In [1]: import numpy as np

In [2]: from numpy import linalg as LA

In [3]: np.set_printoptions(precision=1, suppress=True, linewidth=160, floatmode="fixed")

In [4]: def rnd(a):
   ...:     return np.round(a, 1) + 0
   ...: 

In [5]: X = np.loadtxt("run1.csv", delimiter=",")

In [6]: print(X)
[[0.0 3.0 0.0]
 [0.0 0.0 0.0]
 [0.0 0.0 0.0]]

In [7]: # row 0 dominates

In [8]: print(X[:, 2] @ X[:, 0])
0.0

In [9]: print(rnd(LA.norm(X, axis=0)))
[0.0 3.0 0.0]

In [10]: print(rnd(LA.pinv(X)))
[[0.0 0.0 0.0]
 [0.3 0.0 0.0]
 [0.0 0.0 0.0]]

In [11]: rng = np.random.default_rng(718)

In [12]: z = rng.permutation(3)

In [13]: print(z)
[1 0 2]

In [14]: M2 = X[z][:, z]

In [15]: print(np.diag(M2))
[0.0 0.0 0.0]

In [16]: print(rnd(LA.det(M2)), rnd(LA.det(X[z])))
0.0 0.0

In [17]: M2 = np.array([[0, 1], [3, 1], [1, 2]])

In [18]: print(X @ M2)
[[9.0 3.0]
 [0.0 0.0]
 [0.0 0.0]]

In [19]: print(np.einsum("ij->j", X))
[0.0 3.0 0.0]

In [20]: print(np.einsum("ij,ij->i", X, X))
[9.0 0.0 0.0]

In [21]: print(LA.matrix_rank(np.vstack([X, M2.T])))
3

In [22]: print(LA.matrix_rank(X @ M2))
1

In [23]: print(X @ X)
[[0.0 0.0 0.0]
 [0.0 0.0 0.0]
 [0.0 0.0 0.0]]

In [24]: print(np.flatnonzero(LA.matrix_power((X != 0) + (X.T != 0) + np.eye(3), 3)[2]))
[2]

In [25]: mat = np.load("a.npy")

In [26]: print(mat)
[[-1.0  1.0  1.0  0.0]
 [ 1.0 -1.0  1.0  0.0]
 [ 1.0  1.0 -1.0  0.0]
 [ 0.0  0.0  0.0 -2.0]]

In [27]: # splits into 2 blocks

In [28]: f = np.array([3, 3])

In [29]: print(np.polyval(f, mat[3]))
[ 3.0  3.0  3.0 -3.0]

In [30]: print(np.correlate(mat[3], mat[2], "full"))
[ 0.0  0.0  0.0  0.0  2.0 -2.0 -2.0]

In [31]: print(np.array([np.convolve(row, f, "same") for row in mat]))
[[-3.0  0.0  6.0  3.0]
 [ 3.0  0.0  0.0  3.0]
 [ 3.0  6.0  0.0 -3.0]
 [ 0.0  0.0  0.0 -6.0]]

In [32]: print(rnd(LA.matrix_power(mat, 2)))
[[ 3.0 -1.0 -1.0  0.0]
 [-1.0  3.0 -1.0  0.0]
 [-1.0 -1.0  3.0  0.0]
 [ 0.0  0.0  0.0  4.0]]

In [33]: print((mat - mat.T) / 2)
[[0.0 0.0 0.0 0.0]
 [0.0 0.0 0.0 0.0]
 [0.0 0.0 0.0 0.0]
 [0.0 0.0 0.0 0.0]]

In [34]: print(np.allclose(mat, mat.T))
True

In [35]: print(mat @ mat)
[[ 3.0 -1.0 -1.0  0.0]
 [-1.0  3.0 -1.0  0.0]
 [-1.0 -1.0  3.0  0.0]
 [ 0.0  0.0  0.0  4.0]]

In [36]: print(np.allclose(mat @ mat.T, mat.T @ mat))
True

In [37]: print(np.trace(mat))
-5.0
